% python3 -q
>>> import numpy as np
>>> np.set_printoptions(precision=2, suppress=True, linewidth=120)
>>> def rnd(a):
...     return np.round(a, 2) + 0
... 
>>> F = np.load("m.npy")
>>> rnd(F)
array([[-0.29, -0.16, -0.23,  0.67,  0.55,  0.14, -0.24, -0.03],
       [ 0.66,  0.  , -0.11,  0.15,  0.09, -0.36, -0.19, -0.6 ],
       [ 0.37,  0.49, -0.21,  0.13, -0.14,  0.73, -0.11,  0.05],
       [-0.41,  0.29,  0.21, -0.42,  0.24,  0.19, -0.32, -0.57],
       [-0.25,  0.21,  0.23,  0.48, -0.34,  0.02,  0.56, -0.43],
       [ 0.16,  0.56,  0.24, -0.02,  0.6 , -0.23,  0.35,  0.25],
       [ 0.08,  0.08,  0.74,  0.31, -0.2 , -0.06, -0.51,  0.21],
       [-0.29,  0.54, -0.44,  0.1 , -0.3 , -0.47, -0.3 ,  0.13]])
>>> f = np.array([1, 0, 0, 2, 1, 2, 2, 1])
>>> out = F + np.outer(f, np.eye(8)[2])
>>> rnd(out)
array([[-0.29, -0.16,  0.77,  0.67,  0.55,  0.14, -0.24, -0.03],
       [ 0.66,  0.  , -0.11,  0.15,  0.09, -0.36, -0.19, -0.6 ],
       [ 0.37,  0.49, -0.21,  0.13, -0.14,  0.73, -0.11,  0.05],
       [-0.41,  0.29,  2.21, -0.42,  0.24,  0.19, -0.32, -0.57],
       [-0.25,  0.21,  1.23,  0.48, -0.34,  0.02,  0.56, -0.43],
       [ 0.16,  0.56,  2.24, -0.02,  0.6 , -0.23,  0.35,  0.25],
       [ 0.08,  0.08,  2.74,  0.31, -0.2 , -0.06, -0.51,  0.21],
       [-0.29,  0.54,  0.56,  0.1 , -0.3 , -0.47, -0.3 ,  0.13]])
>>> np.linalg.matrix_rank(np.linalg.inv(out) - np.linalg.inv(F), tol=1e-8)
np.int64(1)
>>> M = np.load("data.npy")
>>> M
array([[ 0.2 ,  0.4 ,  0.7 ,  0.43],
       [ 1.7 ,  0.5 ,  0.  ,  3.28],
       [ 0.2 , -2.  , -1.  ,  0.26],
       [ 0.2 ,  1.2 , -0.5 ,  0.41],
       [-1.2 , -0.7 , -0.9 , -2.32],
       [ 0.9 ,  1.2 , -0.6 ,  1.76],
       [ 0.6 , -0.7 , -2.8 ,  1.11],
       [ 0.1 , -0.9 , -0.1 ,  0.14],
       [ 0.2 ,  0.2 ,  1.6 ,  0.36],
       [ 0.5 , -1.5 ,  0.1 ,  1.  ],
       [-0.9 ,  2.  ,  0.7 , -1.86],
       [ 1.  ,  0.7 , -0.1 ,  2.02],
       [ 0.5 ,  0.1 , -0.5 ,  1.  ],
       [ 0.4 , -2.  ,  1.2 ,  0.75],
       [-3.  , -1.1 , -2.1 , -6.01],
       [ 1.1 ,  1.1 , -0.8 ,  2.12],
       [ 0.6 ,  0.4 , -0.3 ,  1.21],
       [-0.2 ,  0.9 , -0.4 , -0.46],
       [ 0.7 , -1.  , -0.4 ,  1.36],
       [-0.3 , -0.8 ,  0.  , -0.5 ],
       [ 0.  , -0.4 ,  0.5 , -0.08],
       [ 0.3 , -0.5 , -0.6 ,  0.55],
       [-0.3 ,  0.6 ,  0.6 , -0.61],
       [-0.9 ,  0.3 ,  0.6 , -1.82],
       [ 0.8 , -0.1 , -0.1 ,  1.63]])
>>> Xs = M - M.mean(axis=0)
>>> evecs = np.linalg.svd(Xs)[2][:3]
>>> out = Xs - Xs @ evecs.T @ evecs
>>> rnd(np.diag(evecs.T @ evecs))
array([0.2, 1. , 1. , 0.8])
>>> np.linalg.norm(out, axis=1).round(6).argmax()
np.int64(19)
>>> rnd(np.linalg.norm(out) / np.linalg.norm(Xs))
np.float64(0.01)
